$ python -q
>>> import numpy as np
>>> import numpy.linalg as la
>>> np.set_printoptions(precision=2, suppress=True, linewidth=160, floatmode="fixed")
>>> K = np.loadtxt("case3.csv", delimiter=",")
>>> K
array([[ 0.03, -5.37,  0.00,  0.00,  0.03],
       [-0.07, -1.92, -0.01,  0.45, -0.02],
       [-0.16,  0.43,  0.00,  0.61, -0.02],
       [-0.09, -5.11,  0.01, -0.28, -0.03],
       [-0.12,  1.62,  0.00, -0.89,  0.00],
       [-0.15, -1.79,  0.00,  0.09,  0.01],
       [ 0.03, -2.51,  0.00,  0.51, -0.03],
       [-0.10,  3.09,  0.00,  1.02, -0.03],
       [ 0.00,  1.02,  0.01, -2.25, -0.01],
       [-0.10,  0.55,  0.00, -0.10,  0.01],
       [-0.13, -0.82,  0.00, -0.45, -0.01],
       [ 0.09, -2.96,  0.01, -0.09,  0.03],
       [-0.09, -1.40, -0.01, -0.09,  0.03],
       [-0.05,  2.79,  0.01,  1.19,  0.02],
       [ 0.01, -0.53,  0.00,  0.27,  0.01],
       [-0.11,  4.70,  0.00, -0.46, -0.03],
       [-0.12,  2.16,  0.00, -0.49,  0.03],
       [ 0.16, -1.09,  0.00,  0.25, -0.01],
       [-0.14,  3.55,  0.00,  0.03, -0.01],
       [-0.12,  0.84,  0.01, -1.03,  0.01],
       [-0.01, -1.56,  0.00,  0.47,  0.05],
       [-0.06, -2.25,  0.00, -0.57, -0.02],
       [-0.09, -0.84,  0.00, -0.18, -0.04],
       [-0.18,  1.77,  0.00,  0.27, -0.02],
       [ 0.00, -2.08,  0.00, -0.12,  0.01],
       [-0.27, -0.49,  0.00,  0.29, -0.01],
       [ 0.13, -3.53,  0.00,  1.22,  0.02],
       [-0.02,  5.23, -0.01,  0.28,  0.01],
       [ 0.01, -4.13,  0.01, -0.10, -0.02],
       [-0.08,  2.62, -0.02, -0.01,  0.04],
       [ 0.17, -5.85,  0.00,  0.83, -0.03],
       [-0.13, -3.52,  0.00, -0.39,  0.01],
       [-0.12,  1.09,  0.00, -0.35, -0.02],
       [ 0.01, -0.07, -0.01, -1.19, -0.01],
       [ 0.02,  2.00,  0.00,  1.22,  0.02],
       [ 0.16, -4.11,  0.00,  0.42, -0.01],
       [-0.06,  1.88, -0.02, -0.30,  0.00],
       [ 0.01, -0.38,  0.00, -0.55, -0.01]])
>>> labels = K[:, 1] > np.median(K[:, 1])
>>> r0 = K[labels].mean(axis=0) - K[~labels].mean(axis=0)
>>> r0.round(2) + 0
array([-0.09,  4.51,  0.00, -0.26,  0.00])
>>> labels.astype(int)
array([0, 0, 1, 0, 1, 0, 0, 1, 1, 1, 0, 0, 0, 1, 0, 1, 1, 0, 1, 1, 0, 0, 0, 1, 0, 1, 0, 1, 0, 1, 0, 0, 1, 1, 1, 0, 1, 1])
>>> round((((K - K.mean(axis=0)) @ r0 > 0) == labels).mean(), 2)
np.float64(0.97)
>>> O, R = la.qr(K)
>>> R.round(2) + 0
array([[-0.67,  5.82,  0.00, -0.87, -0.02],
       [ 0.00, 16.15, -0.01, -0.07,  0.01],
       [ 0.00,  0.00, -0.04,  0.45,  0.02],
       [ 0.00,  0.00,  0.00,  4.11,  0.01],
       [ 0.00,  0.00,  0.00,  0.00, -0.13]])
>>> np.round(np.trace(O @ O.T), 2)
np.float64(5.0)
>>> np.round(O.T @ O, 2) + 0
array([[1.00, 0.00, 0.00, 0.00, 0.00],
       [0.00, 1.00, 0.00, 0.00, 0.00],
       [0.00, 0.00, 1.00, 0.00, 0.00],
       [0.00, 0.00, 0.00, 1.00, 0.00],
       [0.00, 0.00, 0.00, 0.00, 1.00]])
>>> np.allclose(R.T @ R, K.T @ K)
True
>>> vec = np.array([0, 0, -2, -1, -3])
>>> K @ np.eye(5)[2]
array([ 0.00, -0.01,  0.00,  0.01,  0.00,  0.00,  0.00,  0.00,  0.01,  0.00,  0.00,  0.01, -0.01,  0.01,  0.00,  0.00,  0.00,  0.00,  0.00,  0.01,  0.00,
        0.00,  0.00,  0.00,  0.00,  0.00,  0.00, -0.01,  0.01, -0.02,  0.00,  0.00,  0.00, -0.01,  0.00,  0.00, -0.02,  0.00])
>>> np.sign((K @ vec).round(6))
array([-1.00, -1.00, -1.00,  1.00,  1.00, -1.00, -1.00, -1.00,  1.00,  1.00,  1.00, -1.00,  1.00, -1.00, -1.00,  1.00,  1.00, -1.00,  0.00,  1.00, -1.00,
        1.00,  1.00, -1.00,  1.00, -1.00, -1.00, -1.00,  1.00, -1.00, -1.00,  1.00,  1.00,  1.00, -1.00, -1.00,  1.00,  1.00])
>>> (K @ vec).argmax()
np.int64(8)
>>> cen = (K - K.mean(axis=0)) / K.std(axis=0)
>>> cen.std(axis=0)
array([1.00, 1.00, 1.00, 1.00, 1.00])
>>> np.argwhere(np.abs(cen) > 2)
array([[ 8,  3],
       [17,  0],
       [20,  4],
       [25,  0],
       [27,  1],
       [29,  2],
       [30,  0],
       [35,  0],
       [36,  2]])
>>> beta = la.lstsq(np.delete(cen, 2, axis=1), cen[:, 2])[0]
>>> beta
array([-0.02, -0.28, -0.09, -0.14])
>>> np.abs(beta).argmax()
np.int64(1)
